$ python -q
>>> import numpy as np
>>> np.set_printoptions(suppress=True, linewidth=100)
>>> rng = np.random.default_rng(616389)
>>> ang = rng.uniform(0, 2 * np.pi, 12)
>>> O, _ = np.linalg.qr(np.array([[-1.0, 1.1],
...     [1.8, 0.0],
...     [0.2, -1.3],
...     [-0.4, 0.4],
...     [0.8, -1.7],
...     [0.5, 1.8],
...     [-0.4, 0.8],
...     [-1.3, 1.8],
...     [0.7, 1.0],
...     [-1.0, -0.3],
...     [-0.5, -1.4]]))
>>> X = 3 * np.c_[np.cos(ang), np.sin(ang)] @ O.T
>>> X.round(1) + 0
array([[ 0.5, -1.8,  0.4,  0.2, -0.1, -1.2,  0.1,  0.5, -1.1,  1.1,  1.1],
       [-0.9,  1.9,  0.1, -0.4,  0.6,  0.7, -0.3, -1.2,  0.8, -1.1, -0.7],
       [-0.4, -0.7,  0.9, -0.1,  1. , -1.6, -0.4, -0.8, -1. ,  0.6,  1.3],
       [-0.8, -0.1,  1. , -0.3,  1.2, -1.4, -0.6, -1.3, -0.8,  0.3,  1.1],
       [ 1.1, -0.7, -0.9,  0.4, -1.4,  0.9,  0.7,  1.6,  0.3,  0.2, -0.6],
       [ 1. , -1.8, -0.2,  0.4, -0.8, -0.5,  0.4,  1.3, -0.7,  1. ,  0.5],
       [ 1.2, -1.1, -0.7,  0.4, -1.3,  0.5,  0.6,  1.7,  0. ,  0.5, -0.4],
       [-0.3,  1.6, -0.6, -0.1, -0.3,  1.4,  0.1, -0.1,  1.2, -1. , -1.2],
       [-1. ,  1.8,  0.1, -0.4,  0.7,  0.6, -0.4, -1.2,  0.8, -1. , -0.6],
       [-0.8,  1.9, -0.1, -0.3,  0.5,  0.9, -0.2, -1. ,  0.9, -1.1, -0.8],
       [-0.5, -0.6,  0.9, -0.2,  1. , -1.6, -0.5, -0.9, -1. ,  0.6,  1.3],
       [-1.2,  1.4,  0.6, -0.5,  1.2, -0.3, -0.6, -1.7,  0.2, -0.7,  0.1]])
>>> Uu, sigma, vt = np.linalg.svd(X)
>>> vecs = vt[:(sigma > 1e-8).sum()]
>>> x = X[3] + -1 * X[1] + rng.integers(2) * np.eye(11)[2]
>>> x.round(1)
array([ 0.2, -2. ,  0.9,  0.1,  0.6, -2.1, -0.2, -0.1, -1.6,  1.4,  1.8])
>>> np.linalg.matrix_rank(np.vstack([X, x]))
np.int64(2)
>>> np.round(vecs.T @ vecs, 1) + 0
array([[ 0.2, -0.2, -0.1,  0.1, -0.2,  0. ,  0.1,  0.2,  0. ,  0.1,  0. ],
       [-0.2,  0.4,  0. , -0.1,  0.1,  0.2, -0.1, -0.2,  0.2, -0.2, -0.2],
       [-0.1,  0. ,  0.1,  0. ,  0.1, -0.1, -0.1, -0.1, -0.1,  0. ,  0.1],
       [ 0.1, -0.1,  0. ,  0. , -0.1,  0. ,  0. ,  0.1,  0. ,  0. ,  0. ],
       [-0.2,  0.1,  0.1, -0.1,  0.2, -0.1, -0.1, -0.2, -0.1,  0. ,  0.1],
       [ 0. ,  0.2, -0.1,  0. , -0.1,  0.3,  0.1,  0.1,  0.2, -0.1, -0.2],
       [ 0.1, -0.1, -0.1,  0. , -0.1,  0.1,  0. ,  0.1,  0. ,  0. ,  0. ],
       [ 0.2, -0.2, -0.1,  0.1, -0.2,  0.1,  0.1,  0.3,  0. ,  0.1, -0.1],
       [ 0. ,  0.2, -0.1,  0. , -0.1,  0.2,  0. ,  0. ,  0.2, -0.1, -0.2],
       [ 0.1, -0.2,  0. ,  0. ,  0. , -0.1,  0. ,  0.1, -0.1,  0.1,  0.1],
       [ 0. , -0.2,  0.1,  0. ,  0.1, -0.2,  0. , -0.1, -0.2,  0.1,  0.2]])
>>> np.abs(np.diag(np.linalg.qr(X)[1])) > 1e-9
array([ True,  True, False, False, False, False, False, False, False, False, False])
>>> np.linalg.lstsq(X[:-1].T, X[-1])[2]
np.int32(2)
>>> np.unique(X.round(6), axis=0).shape
(12, 11)
>>> np.round(np.linalg.norm(X, 2), 1)
np.float64(7.9)
>>> np.linalg.norm(X, axis=1).argmax()
np.int64(7)
>>> def softmax(z):
...     e = np.exp(z - z.max(axis=-1, keepdims=True))
...     return e / e.sum(axis=-1, keepdims=True)
... 
>>> np.round(softmax(X).sum(axis=1), 1)
array([1., 1., 1., 1., 1., 1., 1., 1., 1., 1., 1., 1.])
>>> np.round(softmax(X[10]), 1) + 0
array([0. , 0. , 0.2, 0.1, 0.2, 0. , 0. , 0. , 0. , 0.1, 0.2])
>>> np.round(softmax(X[10] + 5), 1) + 0
array([0. , 0. , 0.2, 0.1, 0.2, 0. , 0. , 0. , 0. , 0.1, 0.2])
>>> S = X @ X.T / np.sqrt(11)
>>> softmax(S).round(6).argmax(axis=1)
array([ 0,  1,  2,  3,  4,  5,  6,  7,  8,  9, 10, 11])
>>> blk = np.stack([X, 4 * X, X[::-1]])
>>> blk.shape
(3, 12, 11)
>>> feats = np.loadtxt("test3.csv", delimiter=",")
>>> feats
array([[-1., -1.,  0.,  0.,  0.,  0.],
       [-2.,  3.,  0.,  0.,  0.,  0.],
       [-1.,  0.,  0.,  0.,  0.,  0.],
       [ 0.,  0., -1., -1.,  0.,  0.],
       [ 0.,  0., -2.,  3.,  0.,  0.],
       [ 0.,  0., -1.,  0.,  0.,  0.],
       [ 0.,  0.,  0.,  0., -1., -1.],
       [ 0.,  0.,  0.,  0., -2.,  3.],
       [ 0.,  0.,  0.,  0., -1.,  0.]])
>>> proj = feats @ np.linalg.solve(feats.T @ feats, feats.T)
>>> np.round(np.linalg.eigvalsh(proj), 1) + 0
array([0., 0., 0., 1., 1., 1., 1., 1., 1.])
>>> np.round(proj @ feats[:, 1], 1) + 0
array([-1.,  3.,  0.,  0.,  0.,  0.,  0.,  0.,  0.])
>>> np.linalg.matrix_rank(np.eye(9) - proj)
np.int64(3)
>>> np.allclose(proj @ proj, proj)
True
>>> np.round(np.diag(proj), 1)
array([0.7, 1. , 0.3, 0.7, 1. , 0.3, 0.7, 1. , 0.3])
>>> feats.reshape(2, -1)
array([[-1., -1.,  0.,  0.,  0.,  0., -2.,  3.,  0.,  0.,  0.,  0., -1.,  0.,  0.,  0.,  0.,  0.,
         0.,  0., -1., -1.,  0.,  0.,  0.,  0., -2.],
       [ 3.,  0.,  0.,  0.,  0., -1.,  0.,  0.,  0.,  0.,  0.,  0.,  0., -1., -1.,  0.,  0.,  0.,
         0., -2.,  3.,  0.,  0.,  0.,  0., -1.,  0.]])
>>> feats.reshape(-1, 2)
array([[-1., -1.],
       [ 0.,  0.],
       [ 0.,  0.],
       [-2.,  3.],
       [ 0.,  0.],
       [ 0.,  0.],
       [-1.,  0.],
       [ 0.,  0.],
       [ 0.,  0.],
       [ 0.,  0.],
       [-1., -1.],
       [ 0.,  0.],
       [ 0.,  0.],
       [-2.,  3.],
       [ 0.,  0.],
       [ 0.,  0.],
       [-1.,  0.],
       [ 0.,  0.],
       [ 0.,  0.],
       [ 0.,  0.],
       [-1., -1.],
       [ 0.,  0.],
       [ 0.,  0.],
       [-2.,  3.],
       [ 0.,  0.],
       [ 0.,  0.],
       [-1.,  0.]])
>>> blk = feats.reshape(9, 2, -1)
>>> blk.sum(axis=1)
array([[-1., -1.,  0.],
       [-2.,  3.,  0.],
       [-1.,  0.,  0.],
       [-1.,  0., -1.],
       [ 3.,  0., -2.],
       [ 0.,  0., -1.],
       [ 0., -1., -1.],
       [ 0., -2.,  3.],
       [ 0., -1.,  0.]])
>>> blk[:, 0]
array([[-1., -1.,  0.],
       [-2.,  3.,  0.],
       [-1.,  0.,  0.],
       [ 0.,  0., -1.],
       [ 0.,  0., -2.],
       [ 0.,  0., -1.],
       [ 0.,  0.,  0.],
       [ 0.,  0.,  0.],
       [ 0.,  0.,  0.]])
>>> blk.shape
(9, 2, 3)
>>> np.swapaxes(blk, 1, 2)[6]
array([[ 0.,  0.],
       [ 0., -1.],
       [ 0., -1.]])
>>> Uu, sigma, vt = np.linalg.svd(feats, full_matrices=False)
>>> (sigma > 1e-8).sum()
np.int64(6)
>>> np.round(np.cumsum(sigma ** 2) / np.sum(sigma ** 2), 1)
array([0.3, 0.6, 0.8, 0.9, 0.9, 1. ])
>>> sigma.round(1)
array([3.7, 3.7, 3.7, 1.6, 1.6, 1.6])
>>> np.round(np.sqrt((sigma ** 2).sum()), 1), np.round(np.linalg.norm(feats), 1)
(np.float64(6.9), np.float64(6.9))
>>> np.round(Uu.T @ Uu, 1) + 0
array([[1., 0., 0., 0., 0., 0.],
       [0., 1., 0., 0., 0., 0.],
       [0., 0., 1., 0., 0., 0.],
       [0., 0., 0., 1., 0., 0.],
       [0., 0., 0., 0., 1., 0.],
       [0., 0., 0., 0., 0., 1.]])
>>> out = np.c_[feats[:, :1] @ np.array([[-1]]), np.array([0, 2, 0, 0, 2, 1, 3, 3, 0])]
>>> out
array([[1., 0.],
       [2., 2.],
       [1., 0.],
       [0., 0.],
       [0., 2.],
       [0., 1.],
       [0., 3.],
       [0., 3.],
       [0., 0.]])
>>> np.round(np.linalg.norm(out - feats @ np.linalg.lstsq(feats, out)[0], axis=0), 1) + 0
array([0. , 2.1])
>>> np.linalg.matrix_rank(np.c_[feats, out])
np.int64(7)
>>> np.linalg.matrix_rank(out)
np.int64(2)
>>> r0 = np.array([2, -5, -9])
>>> np.convolve(out[3], r0)
array([0., 0., 0., 0.])
>>> Z = np.array([[-2, 2, 2]])
>>> mat = rng.normal(size=(17, 1)) @ Z + np.array([-1, -2, 1])
>>> mat.round(1) + 0
array([[-0.7, -2.3,  0.7],
       [-3.9,  0.9,  3.9],
       [-3.5,  0.5,  3.5],
       [ 1.4, -4.4, -1.4],
       [ 1.9, -4.9, -1.9],
       [-1.3, -1.7,  1.3],
       [ 0.2, -3.2, -0.2],
       [-1.3, -1.7,  1.3],
       [-2.1, -0.9,  2.1],
       [ 1.5, -4.5, -1.5],
       [ 0.2, -3.2, -0.2],
       [-1.7, -1.3,  1.7],
       [-1.2, -1.8,  1.2],
       [-0.5, -2.5,  0.5],
       [-3. ,  0. ,  3. ],
       [ 2.4, -5.4, -2.4],
       [-1.6, -1.4,  1.6]])
>>> np.round(np.trace(np.linalg.pinv(mat) @ mat), 1)
np.float64(2.0)
>>> np.linalg.lstsq(mat[:-1].T, mat[-1])[2]
np.int32(2)
>>> np.allclose(mat[:-1].T @ np.linalg.lstsq(mat[:-1].T, mat[-1])[0], mat[-1])
True
>>> data = np.load("m.npy")
>>> data
array([[-1. , -1.2,  0.4,  1.2,  1.4,  0.4,  1.4, -1.5, -0.5, -1.2,  1. ],
       [ 0. , -1. ,  1.8, -0.4, -2. , -0.6, -1.7, -1.2, -1.9,  0. , -0.2],
       [ 0.6,  1.4, -0.2, -0.2,  0.8, -3.1, -9.5, -0.3, -1.7,  0.3, -0.7],
       [-1. , -0.1,  0. , -0.9, -0.3,  0.6,  1.7,  1.1,  2.1, -0.3, -0.6],
       [-1.2, -0.9, -1.5,  0.9, -0.3,  1.5,  4.4, -0.3,  0.2, -1.8,  0.2],
       [-1.3, -0.2, -0.1,  0.6,  0.9, -2.1, -6.4, -0.1,  0. , -1.9, -0.2],
       [-0.3,  0.2,  0.4,  0.3,  1.5,  0.5,  1.5, -0.8,  0.1, -0.6, -0.5],
       [-1. ,  1.9, -2.3,  0.7, -0.8,  0.1,  0.3, -0.1,  0.2, -1.7, -0.1],
       [-0.3, -0.6, -1.8,  0.8, -1. ,  1. ,  3.2,  1.2, -1. ,  0.8,  0.1],
       [ 0.1, -1.1,  0.7, -1.2, -0.9,  1.2,  3.7, -0.4, -0.2,  0.5,  0.8]])
>>> # column 6 is much longer than the rest
>>> out = data / np.sqrt((data ** 2).mean(axis=1, keepdims=True))
>>> out[4].round(1)
array([-0.7, -0.5, -0.9,  0.5, -0.2,  0.9,  2.6, -0.2,  0.1, -1.1,  0.1])
>>> np.linalg.matrix_rank(out) == np.linalg.matrix_rank(data)
np.True_
>>> r0 = np.array([3, 2])
>>> np.round(np.cross(data[4, :3], data[0, :3]), 1)
array([-2.2,  2. ,  0.5])
>>> np.round(np.polyval(r0, data[4]), 1)
array([-1.6, -0.7, -2.5,  4.7,  1.1,  6.5, 15.2,  1.1,  2.6, -3.4,  2.6])
>>> gram = data.T @ data
>>> np.round(np.trace(gram), 1), round(float((data ** 2).sum()), 1)
(np.float64(290.2), 290.2)
>>> (data @ data.T).shape
(10, 10)
>>> np.round(np.linalg.eigvalsh(gram)[::-1], 1) + 0
array([212. ,  28.5,  19.6,  13.9,   8.6,   4.8,   1.5,   0.9,   0.4,   0. ,   0. ])
>>> np.allclose(gram, gram.T)
True
>>> np.round(np.diag(gram), 1)
array([  6.7,  10.5,  14.9,   6.3,  12.3,  19.9, 184.6,   7.3,  12.3,  12.6,   2.9])
>>> ang = np.radians(30)
>>> Rm = np.eye(11)
>>> Rm[2, 2] = Rm[7, 7] = np.cos(ang)
>>> Rm[2, 7], Rm[7, 2] = -np.sin(ang), np.sin(ang)
>>> Rm.round(1)
array([[ 1. ,  0. ,  0. ,  0. ,  0. ,  0. ,  0. ,  0. ,  0. ,  0. ,  0. ],
       [ 0. ,  1. ,  0. ,  0. ,  0. ,  0. ,  0. ,  0. ,  0. ,  0. ,  0. ],
       [ 0. ,  0. ,  0.9,  0. ,  0. ,  0. ,  0. , -0.5,  0. ,  0. ,  0. ],
       [ 0. ,  0. ,  0. ,  1. ,  0. ,  0. ,  0. ,  0. ,  0. ,  0. ,  0. ],
       [ 0. ,  0. ,  0. ,  0. ,  1. ,  0. ,  0. ,  0. ,  0. ,  0. ,  0. ],
       [ 0. ,  0. ,  0. ,  0. ,  0. ,  1. ,  0. ,  0. ,  0. ,  0. ,  0. ],
       [ 0. ,  0. ,  0. ,  0. ,  0. ,  0. ,  1. ,  0. ,  0. ,  0. ,  0. ],
       [ 0. ,  0. ,  0.5,  0. ,  0. ,  0. ,  0. ,  0.9,  0. ,  0. ,  0. ],
       [ 0. ,  0. ,  0. ,  0. ,  0. ,  0. ,  0. ,  0. ,  1. ,  0. ,  0. ],
       [ 0. ,  0. ,  0. ,  0. ,  0. ,  0. ,  0. ,  0. ,  0. ,  1. ,  0. ],
       [ 0. ,  0. ,  0. ,  0. ,  0. ,  0. ,  0. ,  0. ,  0. ,  0. ,  1. ]])
>>> out = data @ Rm.T
>>> round(float(np.linalg.det(Rm)), 1), np.round(np.trace(Rm), 1)
(1.0, np.float64(10.7))
>>> np.round(np.linalg.svd(data, compute_uv=False), 1), np.round(np.linalg.svd(out, compute_uv=False), 1)
(array([14.6,  5.3,  4.4,  3.7,  2.9,  2.2,  1.2,  0.9,  0.6,  0.2]), array([14.6,  5.3,  4.4,  3.7,  2.9,  2.2,  1.2,  0.9,  0.6,  0.2]))
>>> W1 = np.array([[1, -1, 1, 2, 2, 1],
...     [1, -2, 2, 0, 2, 1],
...     [1, 1, 0, 0, 0, -2],
...     [1, 1, -1, 2, 2, 0],
...     [2, -2, 1, 2, 2, -1],
...     [1, 1, 1, -1, 1, -1],
...     [-1, -2, 1, 0, -2, -1],
...     [2, 2, 1, -2, 1, 1],
...     [-1, -1, -1, -1, 1, -2],
...     [-2, -2, -2, 2, 1, -2],
...     [-2, 1, -2, 1, 0, 0]])
>>> beta = np.array([7, 9, -9, 2, 1, -1])
>>> act = np.maximum(data @ W1 + beta, 0)
>>> (act > 0).mean(axis=0)
array([0.9, 1. , 0. , 0.6, 0.4, 0.5])
>>> (act > 0).astype(int)
array([[1, 1, 0, 1, 0, 0],
       [1, 1, 0, 1, 0, 1],
       [1, 1, 0, 1, 1, 1],
       [1, 1, 0, 0, 0, 0],
       [1, 1, 0, 0, 0, 0],
       [1, 1, 0, 1, 1, 1],
       [1, 1, 0, 1, 1, 0],
       [1, 1, 0, 0, 1, 1],
       [1, 1, 0, 1, 0, 1],
       [0, 1, 0, 0, 0, 0]])
>>> np.linalg.matrix_rank(act)
np.int64(5)
>>> Z = np.array([[2, 2], [-1, -3], [-2, 3], [2, 3], [2, -3], [0, 2]])
>>> (act @ Z).round(6).argmax(axis=1)
array([0, 0, 0, 0, 0, 0, 0, 0, 0, 0])
>>> W1 @ Z
array([[  9,  10],
       [  4,  10],
       [  1,  -5],
       [ 11,  -4],
       [ 12,  11],
       [ -1,  -6],
       [ -6,  11],
       [ -2,  -6],
       [  1, -12],
       [  8,  -5],
       [  1, -10]])
>>> r0 = np.array([-2, 0, -2, 0, -3, 1, 0, 1, -1, 3, 2, 2]) + 0.5
>>> W0 = np.outer(r0, r0) / (r0 @ r0)
>>> W0.round(1) + 0
array([[ 0.1,  0. ,  0.1,  0. ,  0.1, -0.1,  0. , -0.1,  0. , -0.1, -0.1, -0.1],
       [ 0. ,  0. ,  0. ,  0. ,  0. ,  0. ,  0. ,  0. ,  0. ,  0. ,  0. ,  0. ],
       [ 0.1,  0. ,  0.1,  0. ,  0.1, -0.1,  0. , -0.1,  0. , -0.1, -0.1, -0.1],
       [ 0. ,  0. ,  0. ,  0. ,  0. ,  0. ,  0. ,  0. ,  0. ,  0. ,  0. ,  0. ],
       [ 0.1,  0. ,  0.1,  0. ,  0.2, -0.1,  0. , -0.1,  0. , -0.2, -0.2, -0.2],
       [-0.1,  0. , -0.1,  0. , -0.1,  0.1,  0. ,  0.1,  0. ,  0.1,  0.1,  0.1],
       [ 0. ,  0. ,  0. ,  0. ,  0. ,  0. ,  0. ,  0. ,  0. ,  0. ,  0. ,  0. ],
       [-0.1,  0. , -0.1,  0. , -0.1,  0.1,  0. ,  0.1,  0. ,  0.1,  0.1,  0.1],
       [ 0. ,  0. ,  0. ,  0. ,  0. ,  0. ,  0. ,  0. ,  0. ,  0. ,  0. ,  0. ],
       [-0.1,  0. , -0.1,  0. , -0.2,  0.1,  0. ,  0.1,  0. ,  0.3,  0.2,  0.2],
       [-0.1,  0. , -0.1,  0. , -0.2,  0.1,  0. ,  0.1,  0. ,  0.2,  0.2,  0.2],
       [-0.1,  0. , -0.1,  0. , -0.2,  0.1,  0. ,  0.1,  0. ,  0.2,  0.2,  0.2]])
>>> # looks like rank 1
>>> np.round(softmax(10 * W0[5]), 1) + 0
array([0. , 0.1, 0. , 0.1, 0. , 0.1, 0.1, 0.1, 0. , 0.2, 0.1, 0.1])
>>> np.round(softmax(W0[5] + 3), 1)
array([0.1, 0.1, 0.1, 0.1, 0.1, 0.1, 0.1, 0.1, 0.1, 0.1, 0.1, 0.1])
>>> np.round(softmax(W0).sum(axis=1), 1)
array([1., 1., 1., 1., 1., 1., 1., 1., 1., 1., 1., 1.])
>>> S = W0 @ W0.T / np.sqrt(12)
>>> np.round(softmax(S + np.triu(np.full(S.shape, -np.inf), 1)), 1)
array([[1. , 0. , 0. , 0. , 0. , 0. , 0. , 0. , 0. , 0. , 0. , 0. ],
       [0.5, 0.5, 0. , 0. , 0. , 0. , 0. , 0. , 0. , 0. , 0. , 0. ],
       [0.3, 0.3, 0.3, 0. , 0. , 0. , 0. , 0. , 0. , 0. , 0. , 0. ],
       [0.2, 0.3, 0.2, 0.3, 0. , 0. , 0. , 0. , 0. , 0. , 0. , 0. ],
       [0.2, 0.2, 0.2, 0.2, 0.2, 0. , 0. , 0. , 0. , 0. , 0. , 0. ],
       [0.2, 0.2, 0.2, 0.2, 0.2, 0.2, 0. , 0. , 0. , 0. , 0. , 0. ],
       [0.1, 0.1, 0.1, 0.1, 0.1, 0.1, 0.1, 0. , 0. , 0. , 0. , 0. ],
       [0.1, 0.1, 0.1, 0.1, 0.1, 0.1, 0.1, 0.1, 0. , 0. , 0. , 0. ],
       [0.1, 0.1, 0.1, 0.1, 0.1, 0.1, 0.1, 0.1, 0.1, 0. , 0. , 0. ],
       [0.1, 0.1, 0.1, 0.1, 0.1, 0.1, 0.1, 0.1, 0.1, 0.1, 0. , 0. ],
       [0.1, 0.1, 0.1, 0.1, 0.1, 0.1, 0.1, 0.1, 0.1, 0.1, 0.1, 0. ],
       [0.1, 0.1, 0.1, 0.1, 0.1, 0.1, 0.1, 0.1, 0.1, 0.1, 0.1, 0.1]])
>>> np.round(softmax(S), 1)
array([[0.1, 0.1, 0.1, 0.1, 0.1, 0.1, 0.1, 0.1, 0.1, 0.1, 0.1, 0.1],
       [0.1, 0.1, 0.1, 0.1, 0.1, 0.1, 0.1, 0.1, 0.1, 0.1, 0.1, 0.1],
       [0.1, 0.1, 0.1, 0.1, 0.1, 0.1, 0.1, 0.1, 0.1, 0.1, 0.1, 0.1],
       [0.1, 0.1, 0.1, 0.1, 0.1, 0.1, 0.1, 0.1, 0.1, 0.1, 0.1, 0.1],
       [0.1, 0.1, 0.1, 0.1, 0.1, 0.1, 0.1, 0.1, 0.1, 0.1, 0.1, 0.1],
       [0.1, 0.1, 0.1, 0.1, 0.1, 0.1, 0.1, 0.1, 0.1, 0.1, 0.1, 0.1],
       [0.1, 0.1, 0.1, 0.1, 0.1, 0.1, 0.1, 0.1, 0.1, 0.1, 0.1, 0.1],
       [0.1, 0.1, 0.1, 0.1, 0.1, 0.1, 0.1, 0.1, 0.1, 0.1, 0.1, 0.1],
       [0.1, 0.1, 0.1, 0.1, 0.1, 0.1, 0.1, 0.1, 0.1, 0.1, 0.1, 0.1],
       [0.1, 0.1, 0.1, 0.1, 0.1, 0.1, 0.1, 0.1, 0.1, 0.1, 0.1, 0.1],
       [0.1, 0.1, 0.1, 0.1, 0.1, 0.1, 0.1, 0.1, 0.1, 0.1, 0.1, 0.1],
       [0.1, 0.1, 0.1, 0.1, 0.1, 0.1, 0.1, 0.1, 0.1, 0.1, 0.1, 0.1]])
>>> np.round(softmax(S)[5] @ W0, 1) + 0
array([0. , 0. , 0. , 0. , 0. , 0. , 0. , 0. , 0. , 0.1, 0. , 0. ])
>>> softmax(S).round(6).argmax(axis=1)
array([4, 9, 4, 9, 4, 9, 9, 9, 4, 9, 9, 9])
